$ python3 -q
>>> import numpy as np
>>> from numpy import linalg as LA
>>> np.set_printoptions(suppress=True, linewidth=120)
>>> M = np.load("a.npy")
>>> print(M)
[[-4 -7 -5]
 [-5 -4 -7]
 [-7 -5 -4]]
>>> theta = np.radians(45)
>>> r_ = np.eye(3)
>>> r_[2, 2] = r_[1, 1] = np.cos(theta)
>>> r_[2, 1], r_[1, 2] = -np.sin(theta), np.sin(theta)
>>> print(r_.round(3))
[[ 1.     0.     0.   ]
 [ 0.     0.707  0.707]
 [ 0.    -0.707  0.707]]
>>> Y = M @ r_.T
>>> print(round(LA.det(r_), 3), np.round(np.trace(r_), 3))
1.0 2.414
>>> print(np.round(np.abs(Y - M).max(axis=0), 3))
[0.    3.778 6.414]
>>> print(Y.round(3))
[[-4.    -8.485  1.414]
 [-5.    -7.778 -2.121]
 [-7.    -6.364  0.707]]
>>> print(np.round(LA.svd(M, compute_uv=False), 3), np.round(LA.svd(Y, compute_uv=False), 3))
[16.     2.646  2.646] [16.     2.646  2.646]
>>> print(np.round(np.sort(np.abs(np.fft.fft(M[0]))), 3), np.round(np.sort(LA.svd(M, compute_uv=False)), 3))
[ 2.646  2.646 16.   ] [ 2.646  2.646 16.   ]
>>> print(M @ np.ones(3))
[-16. -16. -16.]
>>> print((M @ M)[0])
[86 81 89]
>>> print(np.allclose(M @ M.T, M.T @ M))
True
>>> f, v = M[0], M[1]
>>> print(f @ f)
90
>>> pr = (f @ v) / (f @ f) * f
>>> print(pr.round(3))
[-3.689 -6.456 -4.611]
>>> print(np.outer(f, v))
[[20 16 28]
 [35 28 49]
 [25 20 35]]
>>> print(round((v - pr) @ f, 3))
-0.0
>>> print(round(float(LA.norm(M, 1)), 3), np.round(LA.norm(M, np.inf), 3))
16.0 16.0
>>> print(round(LA.norm(M, 2), 3))
16.0
>>> print(round(LA.norm(M[2], 1), 3), np.round(LA.norm(M[2], np.inf), 3))
16.0 7.0
>>> print(LA.norm(M, axis=1).argmax())
0
>>> print(np.round(LA.norm(M, "nuc"), 3))
21.292
>>> print(np.round(LA.norm(M) ** 2 / LA.norm(M, 2) ** 2, 3))
1.055
>>> print(np.round(LA.norm(M, axis=1), 3))
[9.487 9.487 9.487]
>>> print(round(LA.norm(M[2] - M[0]), 3))
3.742
>>> Y = M[0, 0] * M[1:] - np.outer(M[1:, 0], M[0])
>>> print(Y)
[[  0 -19   3]
 [  0 -29 -19]]
>>> print(M[:, 0] / M[0, 0])
[1.   1.25 1.75]
>>> print(LA.matrix_rank(Y), LA.matrix_rank(M))
2 3
>>> A = np.load("layer5.npy")
>>> print(A)
[[0 0 0 0]
 [2 3 2 3]
 [2 3 4 6]
 [3 3 2 5]
 [3 3 4 8]
 [2 3 4 6]
 [0 0 0 0]
 [0 0 0 0]
 [0 2 0 2]
 [2 3 4 6]
 [0 0 2 3]
 [3 1 2 3]
 [2 3 2 3]
 [2 3 2 3]
 [2 3 2 3]
 [2 5 2 5]
 [0 2 0 2]
 [2 3 2 3]
 [0 0 0 0]
 [3 3 2 5]
 [3 3 2 5]
 [0 0 0 0]
 [2 5 4 8]]
>>> P = A @ LA.solve(A.T @ A, A.T)
>>> print(np.round(LA.eigvalsh(P), 3) + 0)
[0. 0. 0. 0. 0. 0. 0. 0. 0. 0. 0. 0. 0. 0. 0. 0. 0. 0. 0. 1. 1. 1. 1.]
>>> print(round(float(np.trace(P)), 3))
4.0
>>> print(np.round(np.diag(P), 3))
[0.    0.144 0.201 0.221 0.356 0.201 0.    0.    0.229 0.201 0.24  0.349 0.144 0.144 0.144 0.299 0.229 0.144 0.
 0.221 0.221 0.    0.312]
